% python3 -q
>>> import numpy as np
>>> import numpy.linalg as la
>>> np.set_printoptions(precision=4, suppress=True, linewidth=100, legacy="1.25")
>>> def rd(a):
...     return np.round(a, 4) + 0
... 
>>> E = np.array([[0, 0, 4, 0], [0, 0, 0, 2], [-4, 0, 0, -2], [0, -2, 2, 0]])
>>> E
array([[ 0,  0,  4,  0],
       [ 0,  0,  0,  2],
       [-4,  0,  0, -2],
       [ 0, -2,  2,  0]])
>>> O = E.astype(float).copy()
>>> for j in range(4):
...     O[:, j] -= O[:, :j] @ (O[:, :j].T @ O[:, j])
...     O[:, j] /= la.norm(O[:, j])
... 
>>> O.T @ O
array([[1., 0., 0., 0.],
       [0., 1., 0., 0.],
       [0., 0., 1., 0.],
       [0., 0., 0., 1.]])
>>> O.T @ E
array([[ 4.,  0.,  0.,  2.],
       [ 0.,  2., -2.,  0.],
       [ 0.,  0.,  4.,  0.],
       [ 0.,  0.,  0.,  2.]])
>>> O
array([[ 0.,  0.,  1.,  0.],
       [ 0.,  0.,  0.,  1.],
       [-1.,  0.,  0.,  0.],
       [ 0., -1.,  0.,  0.]])
>>> x = np.array([2, 0, -8, 7])
>>> y = E @ x
>>> y
array([-32,  14, -22, -16])
>>> rd(la.solve(E, -3 * y))
array([ -6.,   0.,  24., -21.])
>>> rd(la.solve(E, E[:, 1]))
array([0., 1., 0., 0.])
>>> rd(la.solve(E, y))
array([ 2.,  0., -8.,  7.])
>>> x = np.array([2, 2, 4, 7])
>>> E @ np.eye(4)[1]
array([ 0.,  0.,  0., -2.])
>>> (E * x).sum(axis=1)
array([ 16,  14, -22,   4])
>>> def softmax(z):
...     e = np.exp(z - z.max(axis=-1, keepdims=True))
...     return e / e.sum(axis=-1, keepdims=True)
... 
>>> rd(softmax(E[0]))
array([0.0174, 0.0174, 0.9479, 0.0174])
>>> rd(softmax(10 * E[0]))
array([0., 0., 1., 0.])
>>> S = E @ E.T / np.sqrt(4)
>>> rd(softmax(S + np.triu(np.full(S.shape, -np.inf), 1)))
array([[1.    , 0.    , 0.    , 0.    ],
       [0.1192, 0.8808, 0.    , 0.    ],
       [0.    , 0.    , 0.9999, 0.    ],
       [0.491 , 0.009 , 0.009 , 0.491 ]])
>>> rd(softmax(S)[0] @ E)
array([-0.0013, -0.0359,  3.9614,  0.    ])
>>> rd(softmax(S))
array([[0.9814, 0.0003, 0.0003, 0.018 ],
       [0.105 , 0.7758, 0.0142, 0.105 ],
       [0.    , 0.    , 0.9999, 0.    ],
       [0.491 , 0.009 , 0.009 , 0.491 ]])
